% ipython --no-banner

In [1]: import numpy as np

In [2]: import numpy.linalg as la

In [3]: np.set_printoptions(suppress=True, linewidth=120)

In [4]: K = np.loadtxt("sample6.csv", delimiter=",")

In [5]: K.round(2) + 0
Out[5]: 
array([[-0.21,  0.39,  0.02, -0.18, -0.23, -0.15,  0.12,  0.64, -0.2 , -0.08,  0.05,  0.48,  0.03,  0.01],
       [ 0.05, -0.18,  0.13, -0.44, -0.28, -0.57, -0.32,  0.07,  0.18,  0.06,  0.34, -0.27, -0.11, -0.12],
       [ 0.31, -0.05, -0.17,  0.47, -0.24, -0.21,  0.28,  0.05,  0.07,  0.41,  0.33,  0.1 , -0.21,  0.36],
       [ 0.13, -0.11, -0.01, -0.2 , -0.19,  0.04, -0.21,  0.  , -0.35,  0.41, -0.59,  0.06, -0.45,  0.05],
       [ 0.16,  0.34, -0.24, -0.1 , -0.02,  0.25, -0.37, -0.35, -0.06,  0.23,  0.4 ,  0.37, -0.05, -0.34],
       [ 0.05, -0.14,  0.16, -0.21,  0.03, -0.16,  0.26, -0.19,  0.52,  0.31, -0.28,  0.48,  0.3 , -0.1 ],
       [ 0.03, -0.07, -0.43,  0.07,  0.38, -0.13,  0.17,  0.31,  0.26, -0.02, -0.08, -0.04, -0.42, -0.52],
       [ 0.  , -0.49,  0.04,  0.26,  0.2 , -0.26, -0.13,  0.09, -0.52,  0.14,  0.08,  0.2 ,  0.36, -0.3 ],
       [ 0.  ,  0.07, -0.21, -0.02, -0.49, -0.22,  0.47, -0.41, -0.26, -0.27, -0.12, -0.06,  0.02, -0.34],
       [-0.78, -0.11, -0.25,  0.11,  0.03, -0.22, -0.16, -0.29,  0.06,  0.  ,  0.01,  0.21, -0.21,  0.24],
       [ 0.05, -0.42, -0.07,  0.25, -0.52,  0.32, -0.29,  0.18,  0.3 , -0.33, -0.06,  0.22, -0.03, -0.12],
       [-0.41, -0.09,  0.45,  0.07, -0.17,  0.35,  0.27,  0.06,  0.  ,  0.38,  0.23, -0.17, -0.18, -0.35],
       [ 0.  ,  0.45,  0.37,  0.55, -0.05, -0.33, -0.3 , -0.06,  0.14, -0.01, -0.27, -0.05, -0.03, -0.23],
       [-0.18,  0.15, -0.48,  0.04, -0.22,  0.07, -0.13,  0.2 ,  0.11,  0.4 , -0.17, -0.38,  0.51, -0.05]])

In [6]: # orthonormal columns

In [7]: O, evecs = la.qr(K[:, :9])[0], la.qr(K[:, 9:])[0]

In [8]: sig = la.svd(O.T @ evecs, compute_uv=False)

In [9]: round(float(la.norm(O @ O.T - evecs @ evecs.T, 2)), 2)
Out[9]: 1.0

In [10]: (sig > 0.9).sum()
Out[10]: np.int64(0)

In [11]: sig.round(2) + 0
Out[11]: array([0., 0., 0., 0., 0.])

In [12]: np.round(np.degrees(np.arccos(sig.clip(0, 1))), 2)
Out[12]: array([90., 90., 90., 90., 90.])
